$ python3 -q
>>> import numpy as np
>>> import numpy.linalg as la
>>> np.set_printoptions(precision=3, suppress=True, linewidth=200, legacy="1.25")
>>> rd = lambda a: np.round(a, 3) + 0
>>> X = np.load("dump.npy")
>>> X
array([[0., 1., 1., 1., 1., 1., 1., 1., 1., 1., 1., 1.],
       [1., 0., 1., 1., 1., 1., 1., 1., 1., 1., 1., 1.],
       [1., 1., 0., 1., 1., 1., 1., 1., 1., 1., 1., 1.],
       [1., 1., 1., 0., 1., 1., 1., 1., 1., 1., 1., 1.],
       [1., 1., 1., 1., 0., 1., 1., 1., 1., 1., 1., 1.],
       [1., 1., 1., 1., 1., 0., 1., 1., 1., 1., 1., 1.],
       [1., 1., 1., 1., 1., 1., 0., 1., 1., 1., 1., 1.],
       [1., 1., 1., 1., 1., 1., 1., 0., 1., 1., 1., 1.],
       [1., 1., 1., 1., 1., 1., 1., 1., 0., 1., 1., 1.],
       [1., 1., 1., 1., 1., 1., 1., 1., 1., 0., 1., 1.],
       [1., 1., 1., 1., 1., 1., 1., 1., 1., 1., 0., 1.],
       [1., 1., 1., 1., 1., 1., 1., 1., 1., 1., 1., 0.]])
>>> np.all(la.eigvalsh(X) > 0)
False
>>> [round(float(la.det(X[:i, :i])), 2) + 0 for i in range(1, 13)]
[0.0, -1.0, 2.0, -3.0, 4.0, -5.0, 6.0, -7.0, 8.0, -9.0, 10.0, -11.0]
>>> t3 = np.stack([X, -3 * X, X[::-1]])
>>> (t3 @ X.T).shape
(3, 12, 12)
>>> t3.shape
(3, 12, 12)
>>> np.einsum("bij,cij->bc", t3, t3)
array([[ 132., -396.,  120.],
       [-396., 1188., -360.],
       [ 120., -360.,  132.]])
>>> np.argwhere(np.triu(X))
array([[ 0,  1],
       [ 0,  2],
       [ 0,  3],
       [ 0,  4],
       [ 0,  5],
       [ 0,  6],
       [ 0,  7],
       [ 0,  8],
       [ 0,  9],
       [ 0, 10],
       [ 0, 11],
       [ 1,  2],
       [ 1,  3],
       [ 1,  4],
       [ 1,  5],
       [ 1,  6],
       [ 1,  7],
       [ 1,  8],
       [ 1,  9],
       [ 1, 10],
       [ 1, 11],
       [ 2,  3],
       [ 2,  4],
       [ 2,  5],
       [ 2,  6],
       [ 2,  7],
       [ 2,  8],
       [ 2,  9],
       [ 2, 10],
       [ 2, 11],
       [ 3,  4],
       [ 3,  5],
       [ 3,  6],
       [ 3,  7],
       [ 3,  8],
       [ 3,  9],
       [ 3, 10],
       [ 3, 11],
       [ 4,  5],
       [ 4,  6],
       [ 4,  7],
       [ 4,  8],
       [ 4,  9],
       [ 4, 10],
       [ 4, 11],
       [ 5,  6],
       [ 5,  7],
       [ 5,  8],
       [ 5,  9],
       [ 5, 10],
       [ 5, 11],
       [ 6,  7],
       [ 6,  8],
       [ 6,  9],
       [ 6, 10],
       [ 6, 11],
       [ 7,  8],
       [ 7,  9],
       [ 7, 10],
       [ 7, 11],
       [ 8,  9],
       [ 8, 10],
       [ 8, 11],
       [ 9, 10],
       [ 9, 11],
       [10, 11]])
>>> X @ X
array([[11., 10., 10., 10., 10., 10., 10., 10., 10., 10., 10., 10.],
       [10., 11., 10., 10., 10., 10., 10., 10., 10., 10., 10., 10.],
       [10., 10., 11., 10., 10., 10., 10., 10., 10., 10., 10., 10.],
       [10., 10., 10., 11., 10., 10., 10., 10., 10., 10., 10., 10.],
       [10., 10., 10., 10., 11., 10., 10., 10., 10., 10., 10., 10.],
       [10., 10., 10., 10., 10., 11., 10., 10., 10., 10., 10., 10.],
       [10., 10., 10., 10., 10., 10., 11., 10., 10., 10., 10., 10.],
       [10., 10., 10., 10., 10., 10., 10., 11., 10., 10., 10., 10.],
       [10., 10., 10., 10., 10., 10., 10., 10., 11., 10., 10., 10.],
       [10., 10., 10., 10., 10., 10., 10., 10., 10., 11., 10., 10.],
       [10., 10., 10., 10., 10., 10., 10., 10., 10., 10., 11., 10.],
       [10., 10., 10., 10., 10., 10., 10., 10., 10., 10., 10., 11.]])
>>> X.sum(axis=0)
array([11., 11., 11., 11., 11., 11., 11., 11., 11., 11., 11., 11.])
>>> L = np.diag(X.sum(axis=1)) - X
>>> rd(la.eigvalsh(L))
array([ 0., 12., 12., 12., 12., 12., 12., 12., 12., 12., 12., 12.])
>>> (la.eigvalsh(L) < 1e-8).sum()
1
>>> la.matrix_rank(L)
11
>>> L @ np.ones(12)
array([0., 0., 0., 0., 0., 0., 0., 0., 0., 0., 0., 0.])
>>> np.trace(X)
0.0
>>> X @ X
array([[11., 10., 10., 10., 10., 10., 10., 10., 10., 10., 10., 10.],
       [10., 11., 10., 10., 10., 10., 10., 10., 10., 10., 10., 10.],
       [10., 10., 11., 10., 10., 10., 10., 10., 10., 10., 10., 10.],
       [10., 10., 10., 11., 10., 10., 10., 10., 10., 10., 10., 10.],
       [10., 10., 10., 10., 11., 10., 10., 10., 10., 10., 10., 10.],
       [10., 10., 10., 10., 10., 11., 10., 10., 10., 10., 10., 10.],
       [10., 10., 10., 10., 10., 10., 11., 10., 10., 10., 10., 10.],
       [10., 10., 10., 10., 10., 10., 10., 11., 10., 10., 10., 10.],
       [10., 10., 10., 10., 10., 10., 10., 10., 11., 10., 10., 10.],
       [10., 10., 10., 10., 10., 10., 10., 10., 10., 11., 10., 10.],
       [10., 10., 10., 10., 10., 10., 10., 10., 10., 10., 11., 10.],
       [10., 10., 10., 10., 10., 10., 10., 10., 10., 10., 10., 11.]])
>>> rd(la.det(X))
-11.0
>>> U, sv, Vh = la.svd(X)
>>> np.argmax(sv[:-1] / (sv[1:] + 1e-6)) + 1
1
>>> rd(sv)
array([11.,  1.,  1.,  1.,  1.,  1.,  1.,  1.,  1.,  1.,  1.,  1.])
>>> M2 = U[:, :1] @ np.diag(sv[:1]) @ Vh[:1]
>>> rd(np.abs(X - M2).max())
0.917
>>> rd(M2)
array([[0.917, 0.917, 0.917, 0.917, 0.917, 0.917, 0.917, 0.917, 0.917, 0.917, 0.917, 0.917],
       [0.917, 0.917, 0.917, 0.917, 0.917, 0.917, 0.917, 0.917, 0.917, 0.917, 0.917, 0.917],
       [0.917, 0.917, 0.917, 0.917, 0.917, 0.917, 0.917, 0.917, 0.917, 0.917, 0.917, 0.917],
       [0.917, 0.917, 0.917, 0.917, 0.917, 0.917, 0.917, 0.917, 0.917, 0.917, 0.917, 0.917],
       [0.917, 0.917, 0.917, 0.917, 0.917, 0.917, 0.917, 0.917, 0.917, 0.917, 0.917, 0.917],
       [0.917, 0.917, 0.917, 0.917, 0.917, 0.917, 0.917, 0.917, 0.917, 0.917, 0.917, 0.917],
       [0.917, 0.917, 0.917, 0.917, 0.917, 0.917, 0.917, 0.917, 0.917, 0.917, 0.917, 0.917],
       [0.917, 0.917, 0.917, 0.917, 0.917, 0.917, 0.917, 0.917, 0.917, 0.917, 0.917, 0.917],
       [0.917, 0.917, 0.917, 0.917, 0.917, 0.917, 0.917, 0.917, 0.917, 0.917, 0.917, 0.917],
       [0.917, 0.917, 0.917, 0.917, 0.917, 0.917, 0.917, 0.917, 0.917, 0.917, 0.917, 0.917],
       [0.917, 0.917, 0.917, 0.917, 0.917, 0.917, 0.917, 0.917, 0.917, 0.917, 0.917, 0.917],
       [0.917, 0.917, 0.917, 0.917, 0.917, 0.917, 0.917, 0.917, 0.917, 0.917, 0.917, 0.917]])
>>> la.matrix_rank(X, rtol=0.05)
12
>>> M2 = np.array([[-0.5], [-0.7], [-0.1], [-0.9]])
>>> W2 = np.array([[-0.6, -2.1, -0.3, -0.3, -0.2, -0.5, -1.0, 1.1, -1.8, -1.3, 0.2, 1.3, 0.0]])
>>> arr = M2 @ W2
>>> rd(arr)
array([[ 0.3 ,  1.05,  0.15,  0.15,  0.1 ,  0.25,  0.5 , -0.55,  0.9 ,  0.65, -0.1 , -0.65,  0.  ],
       [ 0.42,  1.47,  0.21,  0.21,  0.14,  0.35,  0.7 , -0.77,  1.26,  0.91, -0.14, -0.91,  0.  ],
       [ 0.06,  0.21,  0.03,  0.03,  0.02,  0.05,  0.1 , -0.11,  0.18,  0.13, -0.02, -0.13,  0.  ],
       [ 0.54,  1.89,  0.27,  0.27,  0.18,  0.45,  0.9 , -0.99,  1.62,  1.17, -0.18, -1.17,  0.  ]])
>>> U, sv, Vh = la.svd(arr)
>>> np.argmax(sv[:-1] / (sv[1:] + 1e-6)) + 1
1
>>> M2 = U[:, :1] @ np.diag(sv[:1]) @ Vh[:1]
>>> rd(la.norm(arr - M2, 2)), rd(sv[1])
(0.0, 0.0)
>>> rd(M2)
array([[ 0.3 ,  1.05,  0.15,  0.15,  0.1 ,  0.25,  0.5 , -0.55,  0.9 ,  0.65, -0.1 , -0.65,  0.  ],
       [ 0.42,  1.47,  0.21,  0.21,  0.14,  0.35,  0.7 , -0.77,  1.26,  0.91, -0.14, -0.91,  0.  ],
       [ 0.06,  0.21,  0.03,  0.03,  0.02,  0.05,  0.1 , -0.11,  0.18,  0.13, -0.02, -0.13,  0.  ],
       [ 0.54,  1.89,  0.27,  0.27,  0.18,  0.45,  0.9 , -0.99,  1.62,  1.17, -0.18, -1.17,  0.  ]])
>>> u, r1 = M2[0], M2[1]
>>> rd(u @ u)
3.528
>>> pr = (u @ r1) / (u @ u) * u
>>> rd(r1 - pr)
array([0., 0., 0., 0., 0., 0., 0., 0., 0., 0., 0., 0., 0.])
>>> rank = la.matrix_rank(arr)
>>> rank
1
>>> N = la.svd(arr)[2][rank:].T
>>> np.allclose(arr @ N, 0)
True
>>> [int(la.matrix_rank(np.delete(arr, i, axis=0))) for i in range(4)]
[1, 1, 1, 1]
>>> la.matrix_rank(arr.T @ arr), la.matrix_rank(arr @ arr.T)
(1, 1)
>>> [int(la.matrix_rank(arr[:, :j + 1])) for j in range(13)]
[1, 1, 1, 1, 1, 1, 1, 1, 1, 1, 1, 1, 1]
>>> u, r1 = arr[1], arr[0]
>>> rd(u @ r1)
4.938
>>> rd(u @ u)
6.914
>>> pr = (u @ r1) / (u @ u) * u
>>> rd(r1 - pr)
array([0., 0., 0., 0., 0., 0., 0., 0., 0., 0., 0., 0., 0.])
>>> rd((r1 - pr) @ u)
0.0
>>> rd(np.abs(arr).max())
1.89
>>> rd(arr - arr[0])
array([[ 0.  ,  0.  ,  0.  ,  0.  ,  0.  ,  0.  ,  0.  ,  0.  ,  0.  ,  0.  ,  0.  ,  0.  ,  0.  ],
       [ 0.12,  0.42,  0.06,  0.06,  0.04,  0.1 ,  0.2 , -0.22,  0.36,  0.26, -0.04, -0.26,  0.  ],
       [-0.24, -0.84, -0.12, -0.12, -0.08, -0.2 , -0.4 ,  0.44, -0.72, -0.52,  0.08,  0.52,  0.  ],
       [ 0.24,  0.84,  0.12,  0.12,  0.08,  0.2 ,  0.4 , -0.44,  0.72,  0.52, -0.08, -0.52,  0.  ]])
>>> arr[4]
Traceback (most recent call last):
  File "<python-input-58>", line 1, in <module>
    arr[4]
    ~~~^^^
IndexError: index 4 is out of bounds for axis 0 with size 4
>>> rd(arr.sum(axis=1))
array([2.75, 3.85, 0.55, 4.95])
>>> np.count_nonzero(arr)
48
>>> m1 = np.load("mat.npy")
>>> m1
array([[ 18,  -1,   0,  -3,   2,   3,   1,  -2,  -1,   2,  -3,   0],
       [ -3, -41,   0,   1,   3,   1,   1,  -1,   1,  -2,   0,   3],
       [  2,   1, -39,  -2,   0,  -2,   1,  -1,  -1,   3,   0,   1],
       [ -1,   3,  -3,  37,   3,   2,   0,   0,   1,   3,  -2,   2],
       [  0,  -2,   3,   1,  42,   1,   3,  -2,  -3,   1,  -1,   3],
       [  1,  -3,  -1,   2,  -2, -19,  -2,   1,   3,   3,   3,   1],
       [ -2,   2,  -1,   0,   2,   0, -22,  -3,   1,  -2,  -2,   1],
       [ -1,  -1,  -1,   1,  -1,  -2,   2,   0,  -1,   1,  -2,  -3],
       [  3,   1,   3,  -3,  -2,   1,   0,   1, -18,  -2,  -3,   0],
       [  2,   1,   2,   2,  -1,   3,  -1,  -3,   0, -37,   1,  -3],
       [  2,   1,   3,   0,  -3,   0,   1,  -1,   2,  -1,  21,   3],
       [ -3,   2,   2,  -2,   1,   3,  -1,  -3,   1,  -2,   0,  43]])
>>> x0 = np.array([0, -4, 2, 2, 0, 2, 4, -1, -4, 3, -3, 1])
>>> h = np.maximum(m1 @ x0, 0)
>>> m1 * (h > 1e-9)[:, None]
array([[ 18,  -1,   0,  -3,   2,   3,   1,  -2,  -1,   2,  -3,   0],
       [ -3, -41,   0,   1,   3,   1,   1,  -1,   1,  -2,   0,   3],
       [  0,   0,   0,   0,   0,   0,   0,   0,   0,   0,   0,   0],
       [ -1,   3,  -3,  37,   3,   2,   0,   0,   1,   3,  -2,   2],
       [  0,  -2,   3,   1,  42,   1,   3,  -2,  -3,   1,  -1,   3],
       [  0,   0,   0,   0,   0,   0,   0,   0,   0,   0,   0,   0],
       [  0,   0,   0,   0,   0,   0,   0,   0,   0,   0,   0,   0],
       [ -1,  -1,  -1,   1,  -1,  -2,   2,   0,  -1,   1,  -2,  -3],
       [  3,   1,   3,  -3,  -2,   1,   0,   1, -18,  -2,  -3,   0],
       [  0,   0,   0,   0,   0,   0,   0,   0,   0,   0,   0,   0],
       [  0,   0,   0,   0,   0,   0,   0,   0,   0,   0,   0,   0],
       [ -3,   2,   2,  -2,   1,   3,  -1,  -3,   1,  -2,   0,  43]])
>>> np.maximum(m1 @ x0, 0) - np.maximum(-m1 @ x0, 0)
array([  29,  166,  -71,   73,   53,  -44,  -98,   18,   72, -108,  -64,   30])
>>> U, sv, Vh = la.svd(m1)
>>> np.argmax(sv[:-1] / (sv[1:] + 1e-6)) + 1
11
>>> rd(sv)
array([46.577, 42.563, 42.039, 40.368, 36.819, 35.605, 23.715, 23.392, 17.923, 17.226, 15.698,  0.916])
>>> M2 = U[:, :11] @ np.diag(sv[:11]) @ Vh[:11]
>>> rd(la.norm(m1 - M2) / la.norm(m1))
0.008
>>> la.matrix_rank(M2)
11
>>> la.cond(m1) > 100
False
>>> [round(float(x), 3) for x in la.svd(m1, compute_uv=False)[:3]]
[46.577, 42.563, 42.039]
>>> la.matrix_rank(m1, rtol=0.1)
11
>>> m1.sum(axis=1)
array([ 16, -37, -37,  45,  46, -13, -26,  -8, -19, -34,  28,  41])
>>> m1 - m1[0]
array([[  0,   0,   0,   0,   0,   0,   0,   0,   0,   0,   0,   0],
       [-21, -40,   0,   4,   1,  -2,   0,   1,   2,  -4,   3,   3],
       [-16,   2, -39,   1,  -2,  -5,   0,   1,   0,   1,   3,   1],
       [-19,   4,  -3,  40,   1,  -1,  -1,   2,   2,   1,   1,   2],
       [-18,  -1,   3,   4,  40,  -2,   2,   0,  -2,  -1,   2,   3],
       [-17,  -2,  -1,   5,  -4, -22,  -3,   3,   4,   1,   6,   1],
       [-20,   3,  -1,   3,   0,  -3, -23,  -1,   2,  -4,   1,   1],
       [-19,   0,  -1,   4,  -3,  -5,   1,   2,   0,  -1,   1,  -3],
       [-15,   2,   3,   0,  -4,  -2,  -1,   3, -17,  -4,   0,   0],
       [-16,   2,   2,   5,  -3,   0,  -2,  -1,   1, -39,   4,  -3],
       [-16,   2,   3,   3,  -5,  -3,   0,   1,   3,  -3,  24,   3],
       [-21,   3,   2,   1,  -1,   0,  -2,  -1,   2,  -4,   3,  43]])
>>> la.matrix_rank(m1)
12
>>> np.count_nonzero(m1)
126
>>> m1.shape
(12, 12)
>>> rd(la.svd(m1, compute_uv=False))
array([46.577, 42.563, 42.039, 40.368, 36.819, 35.605, 23.715, 23.392, 17.923, 17.226, 15.698,  0.916])
>>> rd(la.norm(m1))
109.435
>>> np.abs(m1).max()
43
>>> mat = np.array([[1, 4, -3, -1, 0, -2, 5, -3, -1, -3, 2, 0],
...     [0, -2, 5, 4, -3, -3, 2, 3, 3, 4, 1, -5],
...     [5, 0, 4, -4, -1, 0, -1, 2, 2, 5, 0, -4],
...     [5, -2, 3, 2, 5, -5, -2, -1, 3, 3, -3, 3],
...     [3, 3, -4, -2, -1, 3, 4, 4, -3, 2, 5, 5],
...     [-5, -5, -2, -1, -4, 4, -5, 2, -3, -1, 1, 2]])
>>> mat
array([[ 1,  4, -3, -1,  0, -2,  5, -3, -1, -3,  2,  0],
       [ 0, -2,  5,  4, -3, -3,  2,  3,  3,  4,  1, -5],
       [ 5,  0,  4, -4, -1,  0, -1,  2,  2,  5,  0, -4],
       [ 5, -2,  3,  2,  5, -5, -2, -1,  3,  3, -3,  3],
       [ 3,  3, -4, -2, -1,  3,  4,  4, -3,  2,  5,  5],
       [-5, -5, -2, -1, -4,  4, -5,  2, -3, -1,  1,  2]])
>>> la.norm(mat, axis=1).argmax()
4
>>> rd(la.norm(mat[0] - mat[2]))
15.78
>>> rd(la.norm(mat, "nuc"))
60.104
>>> rd(la.norm(mat, axis=0))
array([9.22 , 7.616, 8.888, 6.481, 7.211, 7.937, 8.66 , 6.557, 6.403, 8.   , 6.325, 8.888])
>>> rd(la.norm(mat[0], 1)), rd(la.norm(mat[0], np.inf))
(25.0, 5.0)
